$ ipython --no-banner

In [1]: import numpy as np

In [2]: import numpy.linalg as la

In [3]: np.set_printoptions(precision=2, suppress=True, linewidth=160, floatmode="fixed")

In [4]: X = np.loadtxt("sample11.csv", delimiter=",")

In [5]: X
Out[5]: 
array([[ 0.00, -1.00,  0.00,  0.00,  0.00,  0.00,  0.00],
       [ 0.00,  0.00,  0.00, -2.00,  0.00,  0.00,  0.00],
       [ 0.00,  0.00,  0.00,  0.00, -1.00,  0.00,  0.00],
       [ 0.00,  0.00,  0.00,  0.00,  0.00,  0.00, -1.00],
       [ 0.00,  0.00, -1.00,  0.00,  0.00,  0.00,  0.00],
       [ 0.00,  0.00,  0.00,  0.00,  0.00,  2.00,  0.00],
       [-2.00,  0.00,  0.00,  0.00,  0.00,  0.00,  0.00]])

In [6]: A2 = la.inv(X)

In [7]: round(float(la.slogdet(X)[0]), 2)
Out[7]: 1.0

In [8]: la.inv(A2)
Out[8]: 
array([[-0.00, -1.00, -0.00, -0.00, -0.00, -0.00, -0.00],
       [-0.00, -0.00, -0.00, -2.00, -0.00, -0.00, -0.00],
       [-0.00, -0.00, -0.00, -0.00, -1.00, -0.00, -0.00],
       [-0.00, -0.00, -0.00, -0.00, -0.00, -0.00, -1.00],
       [-0.00, -0.00, -1.00, -0.00, -0.00, -0.00, -0.00],
       [ 0.00,  0.00,  0.00,  0.00,  0.00,  2.00,  0.00],
       [-2.00, -0.00, -0.00, -0.00, -0.00, -0.00, -0.00]])

In [9]: A2
Out[9]: 
array([[-0.00, -0.00, -0.00, -0.00, -0.00, -0.00, -0.50],
       [-1.00, -0.00, -0.00, -0.00, -0.00, -0.00, -0.00],
       [-0.00, -0.00, -0.00, -0.00, -1.00, -0.00, -0.00],
       [-0.00, -0.50, -0.00, -0.00, -0.00, -0.00, -0.00],
       [-0.00, -0.00, -1.00, -0.00, -0.00, -0.00, -0.00],
       [ 0.00,  0.00,  0.00,  0.00,  0.00,  0.50,  0.00],
       [-0.00, -0.00, -0.00, -1.00, -0.00, -0.00, -0.00]])

In [10]: round(float(la.cond(X)), 2)
Out[10]: 2.0

In [11]: round(la.det(X) * la.det(A2), 2)
Out[11]: np.float64(1.0)

In [12]: A2 @ A2
Out[12]: 
array([[0.00, 0.00, 0.00, 0.50, 0.00, 0.00, 0.00],
       [0.00, 0.00, 0.00, 0.00, 0.00, 0.00, 0.50],
       [0.00, 0.00, 1.00, 0.00, 0.00, 0.00, 0.00],
       [0.50, 0.00, 0.00, 0.00, 0.00, 0.00, 0.00],
       [0.00, 0.00, 0.00, 0.00, 1.00, 0.00, 0.00],
       [0.00, 0.00, 0.00, 0.00, 0.00, 0.25, 0.00],
       [0.00, 0.50, 0.00, 0.00, 0.00, 0.00, 0.00]])

In [13]: Uu, sv, vt = la.svd(X, full_matrices=False)

In [14]: np.allclose(Uu * sv @ vt, X)
Out[14]: True

In [15]: np.cumsum(sv ** 2) / np.sum(sv ** 2)
Out[15]: array([0.25, 0.50, 0.75, 0.81, 0.88, 0.94, 1.00])

In [16]: np.sqrt((sv ** 2).sum()), round(la.norm(X), 2)
Out[16]: (np.float64(4.0), np.float64(4.0))

In [17]: Uu.T @ Uu
Out[17]: 
array([[1.00, 0.00, 0.00, 0.00, 0.00, 0.00, 0.00],
       [0.00, 1.00, 0.00, 0.00, 0.00, 0.00, 0.00],
       [0.00, 0.00, 1.00, 0.00, 0.00, 0.00, 0.00],
       [0.00, 0.00, 0.00, 1.00, 0.00, 0.00, 0.00],
       [0.00, 0.00, 0.00, 0.00, 1.00, 0.00, 0.00],
       [0.00, 0.00, 0.00, 0.00, 0.00, 1.00, 0.00],
       [0.00, 0.00, 0.00, 0.00, 0.00, 0.00, 1.00]])

In [18]: sv / sv[0]
Out[18]: array([1.00, 1.00, 1.00, 0.50, 0.50, 0.50, 0.50])

In [19]: X @ X.T
Out[19]: 
array([[1.00, 0.00, 0.00, 0.00, 0.00, 0.00, 0.00],
       [0.00, 4.00, 0.00, 0.00, 0.00, 0.00, 0.00],
       [0.00, 0.00, 1.00, 0.00, 0.00, 0.00, 0.00],
       [0.00, 0.00, 0.00, 1.00, 0.00, 0.00, 0.00],
       [0.00, 0.00, 0.00, 0.00, 1.00, 0.00, 0.00],
       [0.00, 0.00, 0.00, 0.00, 0.00, 4.00, 0.00],
       [0.00, 0.00, 0.00, 0.00, 0.00, 0.00, 4.00]])

In [20]: la.pinv(X)
Out[20]: 
array([[ 0.00,  0.00,  0.00,  0.00,  0.00,  0.00, -0.50],
       [-1.00,  0.00,  0.00,  0.00,  0.00,  0.00,  0.00],
       [ 0.00,  0.00,  0.00,  0.00, -1.00,  0.00,  0.00],
       [ 0.00, -0.50,  0.00,  0.00,  0.00,  0.00,  0.00],
       [ 0.00,  0.00, -1.00,  0.00,  0.00,  0.00,  0.00],
       [ 0.00,  0.00,  0.00,  0.00,  0.00,  0.50,  0.00],
       [ 0.00,  0.00,  0.00, -1.00,  0.00,  0.00,  0.00]])

In [21]: la.svd(X, compute_uv=False)
Out[21]: array([2.00, 2.00, 2.00, 1.00, 1.00, 1.00, 1.00])
